$ ipython --no-banner

In [1]: import numpy as np

In [2]: np.set_printoptions(suppress=True, linewidth=140)

In [3]: tidy = lambda a: np.round(a, 3) + 0

In [4]: out = np.array([[1, 1], [1, -1]])

In [5]: rng = np.random.default_rng(405888)

In [6]: E = np.kron(out, np.kron(out, out))[rng.permutation(8)][:6]

In [7]: print(E)
[[ 1  1 -1 -1  1  1 -1 -1]
 [ 1  1  1  1 -1 -1 -1 -1]
 [ 1 -1 -1  1 -1  1  1 -1]
 [ 1 -1  1 -1 -1  1 -1  1]
 [ 1  1 -1 -1 -1 -1  1  1]
 [ 1 -1 -1  1  1 -1 -1  1]]

In [8]: print(tidy(np.linalg.norm(E[4], 1)), tidy(np.linalg.norm(E[4], np.inf)))
8.0 1.0

In [9]: u, g = E[3], E[2]

In [10]: print(u @ u)
8

In [11]: pr = (u @ g) / (u @ u) * u

In [12]: print(pr)
[ 0. -0.  0. -0. -0.  0. -0.  0.]

In [13]: print(np.outer(u, g))
[[ 1 -1 -1  1 -1  1  1 -1]
 [-1  1  1 -1  1 -1 -1  1]
 [ 1 -1 -1  1 -1  1  1 -1]
 [-1  1  1 -1  1 -1 -1  1]
 [-1  1  1 -1  1 -1 -1  1]
 [ 1 -1 -1  1 -1  1  1 -1]
 [-1  1  1 -1  1 -1 -1  1]
 [ 1 -1 -1  1 -1  1  1 -1]]

In [14]: print((g - pr) @ u)
0.0

In [15]: print(g - pr)
[ 1. -1. -1.  1. -1.  1.  1. -1.]

In [16]: out = np.array([[0, -3, -1, -1],
    ...:     [-2, 1, -3, 3],
    ...:     [-3, -2, -1, -2],
    ...:     [2, 2, -2, 2],
    ...:     [-2, -3, 3, -2],
    ...:     [0, 2, -2, -3],
    ...:     [3, -3, 2, 2],
    ...:     [0, 0, -3, 3],
    ...:     [1, 0, -1, 1],
    ...:     [-3, -2, -3, 3],
    ...:     [2, 2, 2, -2]])

In [17]: W2 = np.array([[-2, 2, -1, 1, 0],
    ...:     [-1, 3, 1, 3, -2],
    ...:     [2, -2, -1, 2, 3],
    ...:     [-2, 0, -2, 0, -2]])

In [18]: m1 = out @ W2

In [19]: print(m1)
[[  3  -7   0 -11   5]
 [ -9   5   0  -5 -17]
 [ 10 -10   6 -11   5]
 [-14  14  -2   4 -14]
 [ 17 -19   0  -5  19]
 [  0  10  10   2  -4]
 [ -3  -7 -12  -2   8]
 [-12   6  -3  -6 -15]
 [ -6   4  -2  -1  -5]
 [ -4  -6  -2 -15 -11]
 [  2   6   2  12   6]]

In [20]: # rows and columns are dependent

In [21]: Xs = m1 - m1.mean(axis=0)

In [22]: evecs = np.linalg.svd(Xs)[2][:4]

In [23]: out = Xs - Xs @ evecs.T @ evecs

In [24]: print(np.linalg.norm(out, axis=1).round(6).argmax())
0

In [25]: print(tidy(out.std(axis=0)))
[0. 0. 0. 0. 0.]

In [26]: print(tidy(np.cov(Xs @ evecs.T, rowvar=False)))
[[280.652   0.      0.      0.   ]
 [  0.     85.405   0.      0.   ]
 [  0.      0.     40.102   0.   ]
 [  0.      0.      0.      3.15 ]]

In [27]: print(tidy(np.diag(evecs.T @ evecs)))
[0.573 0.752 0.736 0.959 0.98 ]

In [28]: lab = m1[:, 1] > np.median(m1[:, 1])

In [29]: u = m1[lab].mean(axis=0) - m1[~lab].mean(axis=0)

In [30]: print(tidy((((m1 - m1.mean(axis=0)) @ u > 0) == lab).mean()))
0.909

In [31]: W2 = m1[[6, 3]].astype(float)

In [32]: for _ in range(6):
    ...:     lab = np.linalg.norm(m1[:, None] - W2, axis=-1).argmin(axis=1)
    ...:     W2 = np.array([m1[lab == j].mean(axis=0) for j in range(2)])
    ...: 

In [33]: print(lab)
[0 1 0 1 0 1 0 1 1 1 0]

In [34]: print(tidy(W2))
[[  5.8    -7.4    -0.8    -3.4     8.6  ]
 [ -7.5     5.5     0.167  -3.5   -11.   ]]

In [35]: print(np.abs(W2[1] - W2[0]).argmax())
4
